>>> import numpy as np
>>> from numpy import linalg as LA
>>> np.set_printoptions(suppress=True, linewidth=200)
>>> rd = lambda a: np.round(a, 3) + 0
>>> X = np.loadtxt("x.csv", delimiter=",")
>>> print(X)
[[10. -2. -3. -2. -8. -1.  3.]
 [-2.  9. -4.  3.  2. -8. -4.]
 [-3. -4.  9. -2.  3.  4. -4.]
 [-2.  3. -2.  6.  3.  0. -6.]
 [-8.  2.  3.  3.  7.  1. -5.]
 [-1. -8.  4.  0.  1.  9.  1.]
 [ 3. -4. -4. -6. -5.  1. 13.]]
>>> rng = np.random.default_rng(796313)
>>> idx = rng.permutation(7)
>>> idx
array([4, 6, 1, 3, 0, 2, 5])
>>> B = X[idx][:, idx]
>>> B
array([[ 7., -5.,  2.,  3., -8.,  3.,  1.],
       [-5., 13., -4., -6.,  3., -4.,  1.],
       [ 2., -4.,  9.,  3., -2., -4., -8.],
       [ 3., -6.,  3.,  6., -2., -2.,  0.],
       [-8.,  3., -2., -2., 10., -3., -1.],
       [ 3., -4., -4., -2., -3.,  9.,  4.],
       [ 1.,  1., -8.,  0., -1.,  4.,  9.]])
>>> rd(np.sort(np.abs(LA.eigvals(B))))
array([ 0.   ,  0.   ,  0.   ,  6.876,  9.758, 20.573, 25.792])
>>> np.allclose(B, X)
False
>>> rank = LA.matrix_rank(B)
>>> rank
np.int64(4)
>>> null = LA.svd(B)[2][rank:].T
>>> null.shape
(7, 3)
>>> [int(LA.matrix_rank(np.delete(B, i, axis=0))) for i in range(7)]
[4, 4, 4, 4, 4, 4, 4]
>>> rd(B @ null)
array([[0., 0., 0.],
       [0., 0., 0.],
       [0., 0., 0.],
       [0., 0., 0.],
       [0., 0., 0.],
       [0., 0., 0.],
       [0., 0., 0.]])
>>> [int(LA.matrix_rank(B[:i])) for i in range(1, len(B) + 1)]
[1, 2, 3, 4, 4, 4, 4]
>>> U, s, Vt = LA.svd(X)
>>> np.argmax(s[:-1] / (s[1:] + 1e-6)) + 1
np.int64(4)
>>> rd(s)
array([25.792, 20.573,  9.758,  6.876,  0.   ,  0.   ,  0.   ])
>>> B = U[:, :4] @ np.diag(s[:4]) @ Vt[:4]
>>> rd(LA.norm(X - B) / LA.norm(X))
np.float64(0.0)
>>> print(rd(B))
[[10. -2. -3. -2. -8. -1.  3.]
 [-2.  9. -4.  3.  2. -8. -4.]
 [-3. -4.  9. -2.  3.  4. -4.]
 [-2.  3. -2.  6.  3.  0. -6.]
 [-8.  2.  3.  3.  7.  1. -5.]
 [-1. -8.  4.  0.  1.  9.  1.]
 [ 3. -4. -4. -6. -5.  1. 13.]]
>>> rd(LA.norm(X - B, 2)), rd(s[4])
(np.float64(0.0), np.float64(0.0))
>>> U, s, Vt = LA.svd(X)
>>> evecs = Vt[:(s > 1e-8).sum()]
>>> x0 = X[1] + 2 * X[3] + rng.integers(2) * np.eye(7)[0]
>>> print(x0)
[ -5.  15.  -8.  15.   8.  -8. -16.]
>>> np.allclose(evecs.T @ evecs @ x0, x0)
False
>>> print(rd(np.diag(evecs.T @ evecs)))
[0.645 0.438 0.694 0.533 0.344 0.59  0.757]
>>> np.unique(X.round(6), axis=0).shape
(7, 7)
>>> rd(X @ LA.pinv(X) @ X)
array([[10., -2., -3., -2., -8., -1.,  3.],
       [-2.,  9., -4.,  3.,  2., -8., -4.],
       [-3., -4.,  9., -2.,  3.,  4., -4.],
       [-2.,  3., -2.,  6.,  3.,  0., -6.],
       [-8.,  2.,  3.,  3.,  7.,  1., -5.],
       [-1., -8.,  4.,  0.,  1.,  9.,  1.],
       [ 3., -4., -4., -6., -5.,  1., 13.]])
>>> np.abs(np.diag(LA.qr(X)[1])) > 1e-9
array([ True,  True,  True,  True, False, False, False])
